$ ipython --no-banner

In [1]: import numpy as np

In [2]: import numpy.linalg as la

In [3]: np.set_printoptions(suppress=True, linewidth=200)

In [4]: rd = lambda a: np.round(a, 2) + 0

In [5]: E = np.array([[1, 1, 0, 0, 0, 0],
   ...:     [-2, -1, 0, 0, 0, 0],
   ...:     [2, 0, 0, 0, 0, 0],
   ...:     [0, 0, 1, 1, 0, 0],
   ...:     [0, 0, -2, -1, 0, 0],
   ...:     [0, 0, 2, 0, 0, 0],
   ...:     [0, 0, 0, 0, 1, 1],
   ...:     [0, 0, 0, 0, -2, -1],
   ...:     [0, 0, 0, 0, 2, 0]])

In [6]: print(E)
[[ 1  1  0  0  0  0]
 [-2 -1  0  0  0  0]
 [ 2  0  0  0  0  0]
 [ 0  0  1  1  0  0]
 [ 0  0 -2 -1  0  0]
 [ 0  0  2  0  0  0]
 [ 0  0  0  0  1  1]
 [ 0  0  0  0 -2 -1]
 [ 0  0  0  0  2  0]]

In [7]: q, V = la.qr(E[:, :5])[0], la.qr(E[:, 5:])[0]

In [8]: s = la.svd(q.T @ V, compute_uv=False)

In [9]: print(rd(np.degrees(np.arccos(s.clip(0, 1)))))
[45.]

In [10]: print(rd(la.norm(q @ q.T - V @ V.T, 2)))
1.0

In [11]: print(rd(s))
[0.71]

In [12]: M2 = np.c_[E[:, :3] @ np.array([[1, 2, 0], [2, 2, 2], [3, 3, 1]]), np.array([-2, 1, -2, -1, 0, -2, -1, -1, -1])]

In [13]: print(M2)
[[ 3  4  2 -2]
 [-4 -6 -2  1]
 [ 2  4  0 -2]
 [ 3  3  1 -1]
 [-6 -6 -2  0]
 [ 6  6  2 -2]
 [ 0  0  0 -1]
 [ 0  0  0 -1]
 [ 0  0  0 -1]]

In [14]: print(la.matrix_rank(M2))
4

In [15]: print(la.matrix_rank(np.c_[E, M2]))
7

In [16]: C2 = M2.T @ M2

In [17]: print(rd(la.eigvalsh(C2)[::-1]))
[280.15   8.92   2.46   1.48]

In [18]: print(np.trace(C2), (M2 ** 2).sum())
293 293

In [19]: print(np.allclose(C2, C2.T))
True

In [20]: P = E @ la.solve(E.T @ E, E.T)

In [21]: print(np.trace(P))
6.0

In [22]: print(rd(P @ E[:, 2]))
[ 0.  0.  0.  1. -2.  2.  0.  0.  0.]

In [23]: print(rd(la.eigvalsh(P)))
[0. 0. 0. 1. 1. 1. 1. 1. 1.]

In [24]: print(rd(np.diag(P)))
[0.56 0.56 0.89 0.56 0.56 0.89 0.56 0.56 0.89]

In [25]: print(rd(P))
[[ 0.56 -0.44 -0.22  0.    0.    0.    0.    0.    0.  ]
 [-0.44  0.56 -0.22  0.    0.    0.    0.    0.    0.  ]
 [-0.22 -0.22  0.89  0.    0.    0.    0.    0.    0.  ]
 [ 0.    0.    0.    0.56 -0.44 -0.22  0.    0.    0.  ]
 [ 0.    0.    0.   -0.44  0.56 -0.22  0.    0.    0.  ]
 [ 0.    0.    0.   -0.22 -0.22  0.89  0.    0.    0.  ]
 [ 0.    0.    0.    0.    0.    0.    0.56 -0.44 -0.22]
 [ 0.    0.    0.    0.    0.    0.   -0.44  0.56 -0.22]
 [ 0.    0.    0.    0.    0.    0.   -0.22 -0.22  0.89]]

In [26]: M2 = np.array([[-3, 2], [5, -2], [-1, 4], [-2, -3], [-3, -1], [-1, 3]])

In [27]: print(np.vstack([E, M2.T]).shape)
(11, 6)

In [28]: print(la.matrix_rank(E @ M2))
2

In [29]: F = np.load("x.npy")

In [30]: print(F)
[[ -6  48  48  36 -36  48 -18 -36 -18  42]
 [  1  -8  -8  -6   6  -8   3   6   3  -7]
 [  8 -64 -64 -48  48 -64  24  48  24 -56]
 [  5 -40 -40 -30  30 -40  15  30  15 -35]
 [  4 -32 -32 -24  24 -32  12  24  12 -28]
 [  0   0   0   0   0   0   0   0   0   0]
 [  4 -32 -32 -24  24 -32  12  24  12 -28]]

In [31]: # column 2 repeats column 1

In [32]: left, s, VT = la.svd(F)

In [33]: print(rd(s))
[241.13   0.     0.     0.     0.     0.     0.  ]

In [34]: M2 = left[:, :1] @ np.diag(s[:1]) @ VT[:1]

In [35]: print(la.matrix_rank(M2))
1

In [36]: print(rd(np.abs(F - M2).max()))
0.0

In [37]: print(la.matrix_rank(F, rtol=0.05))
1

In [38]: A = np.load("mat.npy")

In [39]: print(A)
[[ 0. -1. -1.  0. -1.  0.  0. -1. -1.  0.]
 [-1.  0. -1.  0. -1.  0.  0. -1. -1.  0.]
 [-1. -1.  0.  0. -1.  0.  0. -1. -1.  0.]
 [ 0.  0.  0.  0.  0. -1. -1.  0.  0. -1.]
 [-1. -1. -1.  0.  0.  0.  0. -1. -1.  0.]
 [ 0.  0.  0. -1.  0.  0. -1.  0.  0. -1.]
 [ 0.  0.  0. -1.  0. -1.  0.  0.  0. -1.]
 [-1. -1. -1.  0. -1.  0.  0.  0. -1.  0.]
 [-1. -1. -1.  0. -1.  0.  0. -1.  0.  0.]
 [ 0.  0.  0. -1.  0. -1. -1.  0.  0.  0.]]

In [40]: # splits into 2 blocks

In [41]: ev, V = la.eigh(A)

In [42]: vec = np.array([0, 1, 0, 0, 3, 2, 1, 1, 0, 2])

In [43]: print(np.abs(A).sum(axis=1).max(), rd(np.abs(ev).max()))
5.0 5.0

In [44]: print(rd(V * np.maximum(ev, 0) @ V.T))
[[ 0.83 -0.17 -0.17  0.   -0.17  0.    0.   -0.17 -0.17  0.  ]
 [-0.17  0.83 -0.17  0.   -0.17  0.    0.   -0.17 -0.17  0.  ]
 [-0.17 -0.17  0.83  0.   -0.17  0.    0.   -0.17 -0.17  0.  ]
 [ 0.    0.    0.    0.75  0.   -0.25 -0.25  0.    0.   -0.25]
 [-0.17 -0.17 -0.17  0.    0.83  0.    0.   -0.17 -0.17  0.  ]
 [ 0.    0.    0.   -0.25  0.    0.75 -0.25  0.    0.   -0.25]
 [ 0.    0.    0.   -0.25  0.   -0.25  0.75  0.    0.   -0.25]
 [-0.17 -0.17 -0.17  0.   -0.17  0.    0.    0.83 -0.17  0.  ]
 [-0.17 -0.17 -0.17  0.   -0.17  0.    0.   -0.17  0.83  0.  ]
 [ 0.    0.    0.   -0.25  0.   -0.25 -0.25  0.    0.    0.75]]

In [45]: print(vec @ A @ vec / (vec @ vec), rd(ev[0]), rd(ev[-1]))
-1.5 -5.0 1.0

In [46]: print(rd(V * np.abs(ev) @ V.T))
[[1.67 0.67 0.67 0.   0.67 0.   0.   0.67 0.67 0.  ]
 [0.67 1.67 0.67 0.   0.67 0.   0.   0.67 0.67 0.  ]
 [0.67 0.67 1.67 0.   0.67 0.   0.   0.67 0.67 0.  ]
 [0.   0.   0.   1.5  0.   0.5  0.5  0.   0.   0.5 ]
 [0.67 0.67 0.67 0.   1.67 0.   0.   0.67 0.67 0.  ]
 [0.   0.   0.   0.5  0.   1.5  0.5  0.   0.   0.5 ]
 [0.   0.   0.   0.5  0.   0.5  1.5  0.   0.   0.5 ]
 [0.67 0.67 0.67 0.   0.67 0.   0.   1.67 0.67 0.  ]
 [0.67 0.67 0.67 0.   0.67 0.   0.   0.67 1.67 0.  ]
 [0.   0.   0.   0.5  0.   0.5  0.5  0.   0.   1.5 ]]

In [47]: print(rd(la.eigvalsh(A[1:, 1:])))
[-4. -3.  1.  1.  1.  1.  1.  1.  1.]

In [48]: rng = np.random.default_rng(224)

In [49]: idx = rng.permutation(10)

In [50]: M2 = A[:, idx] * rng.choice([-1, 1], 10)

In [51]: print(M2)
[[ 1.  0.  0. -0.  1. -1.  1. -0.  0.  1.]
 [ 1.  0. -1. -0.  1. -1. -0. -0.  0.  1.]
 [ 1.  0. -1. -0.  1.  0.  1. -0.  0.  1.]
 [-0.  0.  0.  1. -0.  0. -0.  1. -1. -0.]
 [-0.  0. -1. -0.  1. -1.  1. -0.  0.  1.]
 [-0. -1.  0. -0. -0.  0. -0.  1. -1. -0.]
 [-0. -1.  0.  1. -0.  0. -0. -0. -1. -0.]
 [ 1.  0. -1. -0.  1. -1.  1. -0.  0. -0.]
 [ 1.  0. -1. -0. -0. -1.  1. -0.  0.  1.]
 [-0. -1.  0.  1. -0.  0. -0.  1.  0. -0.]]

In [52]: left, _, VT = la.svd(A.T @ M2)

In [53]: print(rd(left @ VT))
[[ 0.  0.  1.  0.  0.  0.  0.  0.  0.  0.]
 [ 0.  0.  0.  0.  0.  0. -1.  0.  0.  0.]
 [ 0.  0.  0.  0.  0.  1.  0.  0.  0.  0.]
 [ 0.  1.  0.  0.  0.  0.  0.  0.  0.  0.]
 [-1.  0.  0.  0.  0.  0.  0.  0.  0.  0.]
 [ 0.  0.  0. -1.  0.  0.  0.  0.  0.  0.]
 [ 0.  0.  0.  0.  0.  0.  0. -1.  0.  0.]
 [ 0.  0.  0.  0.  0.  0.  0.  0.  0. -1.]
 [ 0.  0.  0.  0. -1.  0.  0.  0.  0.  0.]
 [ 0.  0.  0.  0.  0.  0.  0.  0.  1.  0.]]

In [54]: print(rd(la.lstsq(A, M2)[0]))
[[ 0.  0.  1.  0.  0.  0.  0.  0.  0.  0.]
 [ 0.  0.  0.  0.  0.  0. -1.  0.  0.  0.]
 [ 0.  0.  0.  0.  0.  1.  0.  0.  0.  0.]
 [ 0.  1.  0.  0.  0.  0.  0.  0.  0.  0.]
 [-1.  0.  0.  0.  0.  0.  0.  0.  0.  0.]
 [ 0.  0.  0. -1.  0.  0.  0.  0.  0.  0.]
 [ 0.  0.  0.  0.  0.  0.  0. -1.  0.  0.]
 [ 0.  0.  0.  0.  0.  0.  0.  0.  0. -1.]
 [ 0.  0.  0.  0. -1.  0.  0.  0.  0.  0.]
 [ 0.  0.  0.  0.  0.  0.  0.  0.  1.  0.]]

In [55]: K = np.array([[2, 0, -2, 0, -1, 1, -3, 1, -1],
    ...:     [1, 0, 2, 1, -2, 1, -1, 2, -2],
    ...:     [0, -2, 0, 2, 3, 0, 2, -3, 3],
    ...:     [0, -3, 1, 0, 3, -2, -2, 0, -1],
    ...:     [3, 0, 3, -3, 2, -2, -2, 1, -1],
    ...:     [-3, 1, -3, 3, 3, -1, 0, -2, -1],
    ...:     [5, 0, 4, 3, -7, 4, -6, 7, -7]])

In [56]: left, s, VT = la.svd(K)

In [57]: V = VT[:(s > 1e-8).sum()]

In [58]: vec = K[1] + 2 * K[2] + rng.integers(2) * np.eye(9)[0]

In [59]: print(vec)
[ 1. -4.  2.  5.  4.  1.  3. -4.  4.]

In [60]: print(rd(la.norm(vec - V.T @ V @ vec)))
0.0

In [61]: print(np.allclose(V.T @ V @ vec, vec))
True

In [62]: left, s, VT = la.svd(E, full_matrices=False)

In [63]: print(np.allclose(left * s @ VT, E))
True

In [64]: print(rd(left.T @ left))
[[1. 0. 0. 0. 0. 0.]
 [0. 1. 0. 0. 0. 0.]
 [0. 0. 1. 0. 0. 0.]
 [0. 0. 0. 1. 0. 0.]
 [0. 0. 0. 0. 1. 0.]
 [0. 0. 0. 0. 0. 1.]]

In [65]: print(rd(s / s[0]))
[1.  1.  1.  0.3 0.3 0.3]

In [66]: print(rd(VT @ VT.T))
[[1. 0. 0. 0. 0. 0.]
 [0. 1. 0. 0. 0. 0.]
 [0. 0. 1. 0. 0. 0.]
 [0. 0. 0. 1. 0. 0.]
 [0. 0. 0. 0. 1. 0.]
 [0. 0. 0. 0. 0. 1.]]

In [67]: print(rd(s))
[3.18 3.18 3.18 0.94 0.94 0.94]

In [68]: def softmax(z):
    ...:     e = np.exp(z - z.max(axis=-1, keepdims=True))
    ...:     return e / e.sum(axis=-1, keepdims=True)
    ...: 

In [69]: print(rd(softmax(K[2])))
[0.02 0.   0.02 0.13 0.35 0.02 0.13 0.   0.35]

In [70]: att = K @ K.T / np.sqrt(9)

In [71]: print(rd(softmax(att + np.triu(np.full(att.shape, -np.inf), 1))))
[[1.   0.   0.   0.   0.   0.   0.  ]
 [0.02 0.98 0.   0.   0.   0.   0.  ]
 [0.   0.   1.   0.   0.   0.   0.  ]
 [0.   0.   0.   1.   0.   0.   0.  ]
 [0.   0.   0.   0.   1.   0.   0.  ]
 [0.   0.   0.   0.   0.   1.   0.  ]
 [0.   0.   0.   0.   0.   0.   1.  ]]

In [72]: print(softmax(att).round(6).argmax(axis=1))
[6 6 2 3 4 5 6]

In [73]: print(rd(softmax(att)))
[[0.   0.   0.   0.   0.   0.   1.  ]
 [0.   0.   0.   0.   0.   0.   1.  ]
 [0.   0.   1.   0.   0.   0.   0.  ]
 [0.   0.   0.   0.96 0.03 0.   0.  ]
 [0.   0.   0.   0.   1.   0.   0.  ]
 [0.   0.   0.   0.   0.   1.   0.  ]
 [0.   0.   0.   0.   0.   0.   1.  ]]

In [74]: print(rd(softmax(att)[2] @ K))
[ 0. -2.  0.  2.  3.  0.  2. -3.  3.]

In [75]: data = np.array([[91, 7, -51, -36, 10, -19],
    ...:     [7, 188, 4, 1, -20, 44],
    ...:     [-51, 4, 101, 24, -27, 0],
    ...:     [-36, 1, 24, 122, 17, -1],
    ...:     [10, -20, -27, 17, 122, -34],
    ...:     [-19, 44, 0, -1, -34, 86]])

In [76]: # symmetric

In [77]: ev, V = la.eigh(data)

In [78]: vec = np.array([-3, -3, -1, -3, -2, -1])

In [79]: print(vec @ data @ vec)
3626

In [80]: print(rd(V * np.abs(ev) @ V.T))
[[ 91.   7. -51. -36.  10. -19.]
 [  7. 188.   4.   1. -20.  44.]
 [-51.   4. 101.  24. -27.   0.]
 [-36.   1.  24. 122.  17.  -1.]
 [ 10. -20. -27.  17. 122. -34.]
 [-19.  44.   0.  -1. -34.  86.]]
